>>> import numpy as np
>>> np.set_printoptions(suppress=True, linewidth=140)
>>> def rnd(a):
...     return np.round(a, 3) + 0
... 
>>> F = np.load("w.npy")
>>> F
array([[  6,  42,  42,   4,  28,  28],
       [-42,  12,  48, -28,   8,  32],
       [-36, -36,   0, -24, -24,   0],
       [ -7, -49, -49,  -4, -28, -28],
       [ 49, -14, -56,  28,  -8, -32],
       [ 42,  42,   0,  24,  24,   0]])
>>> rng = np.random.default_rng(6508)
>>> labels = rng.permutation(6)
>>> labels
array([1, 5, 0, 2, 4, 3])
>>> out = F[labels][:, labels]
>>> np.allclose(out, F)
False
>>> np.trace(out)
np.int64(6)
>>> rnd(np.sort(np.abs(np.linalg.eigvals(out))))
array([ 1.291,  1.291, 23.62 , 23.62 , 23.62 , 23.62 ])
>>> rnd(np.linalg.det(out)), rnd(np.linalg.det(F[labels]))
(np.float64(518400.0), np.float64(518400.0))
>>> np.diag(out)
array([12,  0,  6,  0, -8, -4])
>>> out
array([[ 12,  32, -42,  48,   8, -28],
       [ 42,   0,  42,   0,  24,  24],
       [ 42,  28,   6,  42,  28,   4],
       [-36,   0, -36,   0, -24, -24],
       [-14, -32,  49, -56,  -8,  28],
       [-49, -28,  -7, -49, -28,  -4]])
>>> r0 = np.array([-1, -1, 0, -2, 3, -1])
>>> out = F + np.outer(r0, np.eye(6)[5])
>>> np.linalg.matrix_rank(np.linalg.inv(out) - np.linalg.inv(F), tol=1e-8)
np.int64(1)
>>> rnd(np.linalg.det(out) / np.linalg.det(F)), rnd(1 + np.linalg.solve(F, r0)[5])
(np.float64(-3.8), np.float64(-3.8))
>>> out
array([[  6.,  42.,  42.,   4.,  28.,  27.],
       [-42.,  12.,  48., -28.,   8.,  31.],
       [-36., -36.,   0., -24., -24.,   0.],
       [ -7., -49., -49.,  -4., -28., -30.],
       [ 49., -14., -56.,  28.,  -8., -29.],
       [ 42.,  42.,   0.,  24.,  24.,  -1.]])
>>> F - F[0]
array([[  0,   0,   0,   0,   0,   0],
       [-48, -30,   6, -32, -20,   4],
       [-42, -78, -42, -28, -52, -28],
       [-13, -91, -91,  -8, -56, -56],
       [ 43, -56, -98,  24, -36, -60],
       [ 36,   0, -42,  20,  -4, -28]])
>>> np.unravel_index(np.abs(F).argmax(), F.shape)
(np.int64(4), np.int64(2))
>>> np.abs(F).max()
np.int64(56)
>>> F.sum(axis=0)
array([ 12,  -3, -15,   0,   0,   0])
>>> np.diff(F, axis=0)
array([[-48, -30,   6, -32, -20,   4],
       [  6, -48, -48,   4, -32, -32],
       [ 29, -13, -49,  20,  -4, -28],
       [ 56,  35,  -7,  32,  20,  -4],
       [ -7,  56,  56,  -4,  32,  32]])
>>> F.sum(axis=1)
array([ 150,   30, -120, -165,  -33,  132])
>>> rnd(np.linalg.norm(F, 2) / np.linalg.norm(F))
np.float64(0.774)
>>> np.linalg.matrix_rank(F, rtol=0.1)
np.int64(2)
>>> round(np.log10(np.linalg.cond(F)))
3
>>> [round(float(x), 3) for x in np.linalg.svd(F, compute_uv=False)[:3]]
[142.044, 115.898, 6.907]
>>> J = np.loadtxt("arr.csv", delimiter=",")
>>> rnd(J)
array([[-0.485, -4.947, -0.537],
       [ 2.908, -0.72 ,  4.003],
       [-4.039,  0.075,  2.947]])
>>> Uu, s, Vh = np.linalg.svd(J, full_matrices=False)
>>> Uu.shape, s.shape, Vh.shape
((3, 3), (3,), (3, 3))
>>> rnd(np.sqrt((s ** 2).sum())), rnd(np.linalg.norm(J))
(np.float64(8.66), np.float64(8.66))
>>> rnd(Uu.T @ Uu)
array([[1., 0., 0.],
       [0., 1., 0.],
       [0., 0., 1.]])
>>> Q, R = np.linalg.qr(J)
>>> rnd(Q)
array([[-0.097, -0.989, -0.107],
       [ 0.582, -0.144,  0.801],
       [-0.808,  0.015,  0.589]])
>>> rnd(np.trace(Q @ Q.T))
np.float64(3.0)
>>> rnd(np.abs(np.diag(R)))
array([5., 5., 5.])
>>> Q.shape, R.shape
((3, 3), (3, 3))
>>> np.allclose(R.T @ R, J.T @ J)
True
>>> labels = rng.permutation(3)
>>> labels
array([2, 0, 1])
>>> out = J[labels][:, labels]
>>> rnd(out)
array([[ 2.947, -4.039,  0.075],
       [-0.537, -0.485, -4.947],
       [ 4.003,  2.908, -0.72 ]])
>>> rnd(np.sort(np.abs(np.linalg.eigvals(out))))
array([5., 5., 5.])
>>> rnd(np.diag(out))
array([ 2.947, -0.485, -0.72 ])
>>> arr = np.loadtxt("x.csv", delimiter=",")
>>> arr
array([[0., 1., 1., 1.],
       [1., 0., 0., 1.],
       [1., 0., 0., 1.],
       [1., 1., 1., 0.]])
>>> # rows 1 and 2 are equal
>>> Uu, s, Vh = np.linalg.svd(arr)
>>> np.argmax(s[:-1] / (s[1:] + 1e-6)) + 1
np.int64(3)
>>> out = Uu[:, :3] @ np.diag(s[:3]) @ Vh[:3]
>>> np.linalg.matrix_rank(arr, rtol=0.05)
np.int64(3)
>>> np.linalg.matrix_rank(out)
np.int64(3)
